$ python3 -q
>>> import numpy as np
>>> np.set_printoptions(precision=2, suppress=True, linewidth=100)
>>> E = np.loadtxt("dump.csv", delimiter=",")
>>> print(E)
[[ 0. -3.  0.  1. -4.  1. -6.  0.  0. -4. -2. -2.  5.]
 [-3.  2.  5. -5. -2. -2.  0.  6. -1.  6. -1.  0.  0.]
 [ 0.  5.  6. -4. -1.  1. -3. -1. -1. -2.  4. -3. -4.]
 [ 1. -5. -4.  4.  2. -3. -5.  2.  0. -6. -2.  5.  2.]
 [-4. -2. -1.  2. -2.  2. -1. -1. -1. -2. -1. -1.  0.]
 [ 1. -2.  1. -3.  2.  2.  1. -3. -1.  0. -1. -3. -5.]
 [-6.  0. -3. -5. -1.  1. -6. -2.  4. -3.  2.  1.  3.]
 [ 0.  6. -1.  2. -1. -3. -2.  2.  0. -1.  0.  3.  2.]
 [ 0. -1. -1.  0. -1. -1.  4.  0.  6.  2.  0. -4.  5.]
 [-4.  6. -2. -6. -2.  0. -3. -1.  2. -2.  6. -4.  5.]
 [-2. -1.  4. -2. -1. -1.  2.  0.  0.  6. -6.  1. -2.]
 [-2.  0. -3.  5. -1. -3.  1.  3. -4. -4.  1. -2.  2.]
 [ 5.  0. -4.  2.  0. -5.  3.  2.  5.  5. -2.  2.  0.]]
>>> # symmetric, so the eigenvalues are real
>>> x = np.array([7, 2, 6, 5, 3, 1, 0, 9, 0, 7, 4, 7, 5])
>>> target = E @ x
>>> print(target)
[-37.  72. -24.   9. -66. -75. -96.  52.  -1. -66.   9. -14.  75.]
>>> print(np.round(np.linalg.solve(E, target + E[:, 3]), 2) + 0)
[7. 2. 6. 6. 3. 1. 0. 9. 0. 7. 4. 7. 5.]
>>> print(np.round(np.linalg.solve(E.T, E[12]), 2) + 0)
[0. 0. 0. 0. 0. 0. 0. 0. 0. 0. 0. 0. 1.]
>>> print(np.round(np.linalg.solve(E, E[:, 1]), 2) + 0)
[0. 1. 0. 0. 0. 0. 0. 0. 0. 0. 0. 0. 0.]
>>> print(np.all(np.linalg.eigvalsh(E) > 0))
False
>>> B = np.linalg.inv(E)
>>> print(round(np.linalg.det(E) * np.linalg.det(B), 2))
1.0
>>> print(round(float(np.linalg.slogdet(E)[0]), 2))
1.0
>>> print(np.allclose(B, E.T))
False
>>> U, s, VT = np.linalg.svd(E, full_matrices=False)
>>> print(round(np.sqrt((s ** 2).sum()), 2), np.round(np.linalg.norm(E), 2))
39.19 39.19
>>> print(np.cumsum(s ** 2) / np.sum(s ** 2))
[0.27 0.52 0.66 0.76 0.85 0.92 0.95 0.97 0.99 0.99 1.   1.   1.  ]
>>> arr = np.loadtxt("mat.csv", delimiter=",")
>>> print(arr)
[[-0.7   0.61 -0.9   1.7   0.3  -0.3   0.3  -0.3   0.   -0.5   0.3 ]
 [ 0.8  -3.38 -1.6   0.9  -1.7  -0.2  -0.9   2.8  -0.3  -0.8  -0.9 ]
 [-2.   -0.83  1.1  -1.2  -0.4   2.   -0.2  -0.7  -1.6  -0.2   0.7 ]
 [ 0.5  -1.59 -1.   -0.3  -0.8  -1.3  -0.7   1.2  -0.2  -1.2   0.  ]
 [ 1.4   2.6   0.    0.3   1.3   1.1   0.5  -0.4  -1.2  -0.2   0.  ]
 [-1.    3.   -1.5   1.1   1.5   0.1   0.    1.2  -0.8   0.8  -0.7 ]
 [-0.1   2.99 -0.7   0.7   1.5   0.5   1.    1.5  -0.3   0.1   1.  ]
 [ 0.4   1.59  1.4   1.1   0.8  -0.7   0.8   0.2   0.   -0.3  -0.4 ]
 [ 0.8  -1.03 -0.1  -0.8  -0.5  -1.   -0.1   0.1   0.9  -1.6   0.  ]
 [-0.8   1.42  2.2  -0.3   0.7   0.3   0.   -0.2   0.3  -0.4   0.3 ]
 [ 0.7  -2.02  1.    0.   -1.   -0.8  -1.1   1.1   1.5  -0.2   1.6 ]
 [-0.5  -2.63 -1.2   2.3  -1.3   0.5   2.3   0.7   1.7   0.4  -2.7 ]
 [-2.2  -0.17  0.2   0.3  -0.1  -1.3  -0.1  -0.5   1.1  -1.6  -0.3 ]
 [-0.3  -1.22 -0.7   0.6  -0.6   0.3  -0.4   0.2   0.4   0.8   1.1 ]
 [ 0.3  -1.82  0.7   1.3  -0.9   0.6  -1.7  -0.4   0.2  -1.    0.  ]
 [ 0.3   0.23  0.2  -0.2   0.1   0.4  -1.5  -0.3   1.    1.    0.1 ]
 [-0.4   1.59  0.8   1.1   0.8  -1.7   0.7   0.4   1.1  -0.5   1.1 ]
 [ 0.4  -0.8  -0.3   0.1  -0.4   0.1  -1.4  -2.2   0.2  -1.6   0.7 ]
 [-1.4  -4.43  0.6   2.5  -2.2  -1.2  -1.2  -0.5   0.6   0.2  -0.8 ]
 [-0.5   1.2   1.7  -0.4   0.6   0.   -1.5  -0.6   1.3   0.3  -0.3 ]
 [-0.5   1.    1.5  -0.9   0.5   0.1   1.2   0.1   1.4   0.1   0.8 ]
 [-2.8  -1.6  -1.6  -0.3  -0.8  -0.3  -0.6   1.4  -2.    0.1  -0.1 ]
 [-1.2  -1.2  -1.3   0.9  -0.6   1.5   0.2   1.5  -0.2   0.3  -1.  ]
 [-1.2   2.58  0.1   1.8   1.3   0.4  -1.4  -1.2   1.5   0.6  -0.5 ]
 [ 0.1   1.58 -1.3  -0.6   0.8  -1.5  -0.5   0.5   0.3   0.2  -0.7 ]
 [ 0.9   2.41 -1.5  -0.3   1.2  -1.3  -0.4  -0.1   0.2   1.1  -1.4 ]
 [ 0.9  -1.21 -1.9  -1.   -0.6   0.   -0.1  -1.6   1.1   1.3  -0.9 ]
 [-0.2   0.03 -0.2   0.1   0.    1.7  -0.3  -2.1  -1.5   0.3  -1.8 ]
 [ 0.1  -1.78 -0.8  -0.4  -0.9  -1.4   2.    1.4   0.2  -0.4   0.6 ]
 [-0.2   1.02 -1.7  -0.9   0.5  -0.3  -1.   -1.6   1.2  -1.1   0.3 ]
 [-0.8   0.6  -0.2  -1.1   0.3  -0.1   1.3  -1.   -0.5  -0.4  -1.1 ]]
>>> gram = np.cov(arr, rowvar=False)
>>> print(arr.std(axis=0))
[0.96 1.9  1.12 0.99 0.95 0.94 1.01 1.14 0.96 0.77 0.92]
>>> print(np.argsort(-arr.std(axis=0).round(6), kind="stable"))
[ 1  7  2  6  3  0  8  4  5 10  9]
>>> print(np.polyfit(arr[:, 4], arr[:, 8], 1))
[-0.05  0.24]
